% python3 -q
>>> import numpy as np
>>> np.set_printoptions(precision=2, suppress=True, linewidth=120)
>>> def rd(a):
...     return np.round(a, 2) + 0
... 
>>> q, _ = np.linalg.qr(np.array([[-0.1, 1.8], [-0.2, -0.9], [0.7, 0.0], [-1.0, -1.2]]))
>>> feats = q @ q.T
>>> print(rd(feats))
[[ 0.78 -0.29 -0.27 -0.11]
 [-0.29  0.15  0.    0.2 ]
 [-0.27  0.    0.38 -0.4 ]
 [-0.11  0.2  -0.4   0.69]]
>>> M2 = feats / np.linalg.norm(feats, axis=1, keepdims=True)
>>> cov = M2 @ M2.T
>>> print(np.argwhere(np.triu(np.abs(cov) > 0.95, 1)))
[]
>>> print((np.abs(cov) > 0.9).astype(int))
[[1 0 0 0]
 [0 1 0 0]
 [0 0 1 0]
 [0 0 0 1]]
>>> print(rd(np.linalg.norm(M2, axis=1)))
[1. 1. 1. 1.]
>>> print((cov - 2 * np.eye(4)).round(6).argmax(axis=1))
[3 3 1 1]
>>> left, s, vt = np.linalg.svd(feats)
>>> print(rd(s))
[1. 1. 0. 0.]
>>> print(np.argmax(s[:-1] / (s[1:] + 1e-6)) + 1)
2
>>> M2 = left[:, :2] @ np.diag(s[:2]) @ vt[:2]
>>> print(rd(np.linalg.norm(feats - M2) / np.linalg.norm(feats)))
0.0
>>> print(rd(np.linalg.norm(feats - M2, 2)), rd(s[2]))
0.0 0.0
>>> print(rd(np.abs(feats - M2).max()))
0.0
>>> print(np.linalg.matrix_rank(feats, rtol=0.05))
2
>>> r0 = np.array([0, -2])
>>> print(rd(np.convolve(feats[2], r0)))
[ 0.    0.54  0.   -0.77  0.81]
>>> print(np.linalg.lstsq(feats[:-1].T, feats[-1])[2])
2
>>> print(np.abs(np.diag(np.linalg.qr(feats)[1])) > 1e-9)
[ True  True False False]
>>> print(np.allclose(feats[:-1].T @ np.linalg.lstsq(feats[:-1].T, feats[-1])[0], feats[-1]))
True
>>> print(rd(feats @ np.linalg.pinv(feats) @ feats))
[[ 0.78 -0.29 -0.27 -0.11]
 [-0.29  0.15  0.    0.2 ]
 [-0.27  0.    0.38 -0.4 ]
 [-0.11  0.2  -0.4   0.69]]
>>> print(rd(np.trace(np.linalg.pinv(feats) @ feats)))
2.0
>>> T = np.stack([feats, -1 * feats, feats[::-1]])
>>> print(rd(np.linalg.det(T)))
[0. 0. 0.]
>>> print(rd(np.einsum("bij,cij->bc", T, T)))
[[ 2.   -2.   -0.22]
 [-2.    2.    0.22]
 [-0.22  0.22  2.  ]]
>>> print(rd(T.sum(axis=0)))
[[-0.11  0.2  -0.4   0.69]
 [-0.27  0.    0.38 -0.4 ]
 [-0.29  0.15  0.    0.2 ]
 [ 0.78 -0.29 -0.27 -0.11]]
>>> q, _ = np.linalg.qr(np.array([[-1.2, 1.5, -1.7], [-0.8, 1.1, -1.0], [0.1, 1.5, 0.9]]))
>>> vals = np.array([0, 1, 3])
>>> K = q @ np.diag(vals) @ q.T
>>> print(rd(K))
[[ 0.93 -1.38  0.11]
 [-1.38  2.07 -0.05]
 [ 0.11 -0.05  1.  ]]
>>> rng = np.random.default_rng(15)
>>> z = rng.permutation(4)
>>> print(z)
[0 2 3 1]
>>> M2 = feats[z][:, z]
>>> print(rd(np.linalg.det(M2)), rd(np.linalg.det(feats[z])))
0.0 0.0
>>> print(rd(np.sort(np.abs(np.linalg.eigvals(M2)))))
[0. 0. 1. 1.]
>>> print(rd(np.trace(M2)))
2.0
>>> print(rd(M2))
[[ 0.78 -0.27 -0.11 -0.29]
 [-0.27  0.38 -0.4   0.  ]
 [-0.11 -0.4   0.69  0.2 ]
 [-0.29  0.    0.2   0.15]]
>>> print(np.allclose(M2, feats))
False
>>> r0 = np.array([5, -5, 3, 2])
>>> r1 = np.array([-2, 0, -4, -4, 1])
>>> A = r0[:, None] + r1[None, :]
>>> print(A)
[[ 3  5  1  1  6]
 [-7 -5 -9 -9 -4]
 [ 1  3 -1 -1  4]
 [ 0  2 -2 -2  3]]
>>> # column 3 repeats column 2
>>> left, s, vt = np.linalg.svd(A)
>>> evecs = vt[:(s > 1e-8).sum()]
>>> vec = A[0] + 3 * A[3] + rng.integers(2) * np.eye(5)[1]
>>> print(vec)
[ 3. 12. -5. -5. 15.]
>>> print(rd(np.diag(evecs.T @ evecs)))
[0.2  0.36 0.43 0.43 0.58]
>>> print(np.linalg.matrix_rank(np.vstack([A, vec])))
3
>>> print(rd(evecs.T @ evecs))
[[ 0.2   0.18  0.22  0.22  0.17]
 [ 0.18  0.36  0.01  0.01  0.44]
 [ 0.22  0.01  0.43  0.43 -0.1 ]
 [ 0.22  0.01  0.43  0.43 -0.1 ]
 [ 0.17  0.44 -0.1  -0.1   0.58]]
>>> M2 = A / np.sqrt((A ** 2).mean(axis=1, keepdims=True))
>>> print(np.linalg.matrix_rank(M2) == np.linalg.matrix_rank(A))
True
>>> print(np.linalg.matrix_rank(A - A.mean(axis=1, keepdims=True)))
1
>>> print(rd(np.linalg.norm(M2, axis=1)))
[2.24 2.24 2.24 2.24]
>>> left, s, vt = np.linalg.svd(A)
>>> print(rd(s))
[17.09  8.99  0.    0.  ]
>>> M2 = left[:, :2] @ np.diag(s[:2]) @ vt[:2]
>>> print(rd(np.abs(A - M2).max()))
0.0
>>> print(rd(np.linalg.norm(A - M2) / np.linalg.norm(A)))
0.0
>>> print(rd(M2))
[[ 3.  5.  1.  1.  6.]
 [-7. -5. -9. -9. -4.]
 [ 1.  3. -1. -1.  4.]
 [ 0.  2. -2. -2.  3.]]
>>> r0, r1 = A[1], A[3]
>>> print(r0 @ r0)
252
>>> p = (r0 @ r1) / (r0 @ r0) * r0
>>> print(np.outer(r0, r1))
[[  0 -14  14  14 -21]
 [  0 -10  10  10 -15]
 [  0 -18  18  18 -27]
 [  0 -18  18  18 -27]
 [  0  -8   8   8 -12]]
>>> print(rd(np.linalg.norm(A, 1)), rd(np.linalg.norm(A, np.inf)))
17.0 34.0
>>> print(rd(np.linalg.norm(A[0] - A[3])))
6.71
>>> print(rd(np.linalg.norm(A, axis=1)))
[ 8.49 15.87  5.29  4.58]
>>> print(A[0] @ A[3])
24
>>> W0 = np.array([[0, 1, 2, -1, 3, -2],
...     [3, 1, 3, 2, -2, -1],
...     [2, -3, 2, -1, 1, 2],
...     [3, 3, 0, -3, 1, 0],
...     [2, 3, -3, -3, 2, 0]])
>>> W0[-1] = W0[0] + 5 * W0[1]
>>> print(W0)
[[ 0  1  2 -1  3 -2]
 [ 3  1  3  2 -2 -1]
 [ 2 -3  2 -1  1  2]
 [ 3  3  0 -3  1  0]
 [15  6 17  9 -7 -7]]
>>> rk = np.linalg.matrix_rank(W0)
>>> print(rk)
4
>>> ns = np.linalg.svd(W0)[2][rk:].T
>>> print(rd(W0 @ ns))
[[0. 0.]
 [0. 0.]
 [0. 0.]
 [0. 0.]
 [0. 0.]]
>>> print(rd(ns @ ns.T))
[[ 0.26 -0.14 -0.28  0.18  0.17 -0.18]
 [-0.14  0.22  0.16  0.11  0.08  0.33]
 [-0.28  0.16  0.3  -0.18 -0.18  0.21]
 [ 0.18  0.11 -0.18  0.41  0.35  0.2 ]
 [ 0.17  0.08 -0.18  0.35  0.31  0.15]
 [-0.18  0.33  0.21  0.2   0.15  0.5 ]]
>>> print(np.linalg.matrix_rank(W0.T @ W0), np.linalg.matrix_rank(W0 @ W0.T))
4 4
>>> print(ns.shape)
(6, 2)
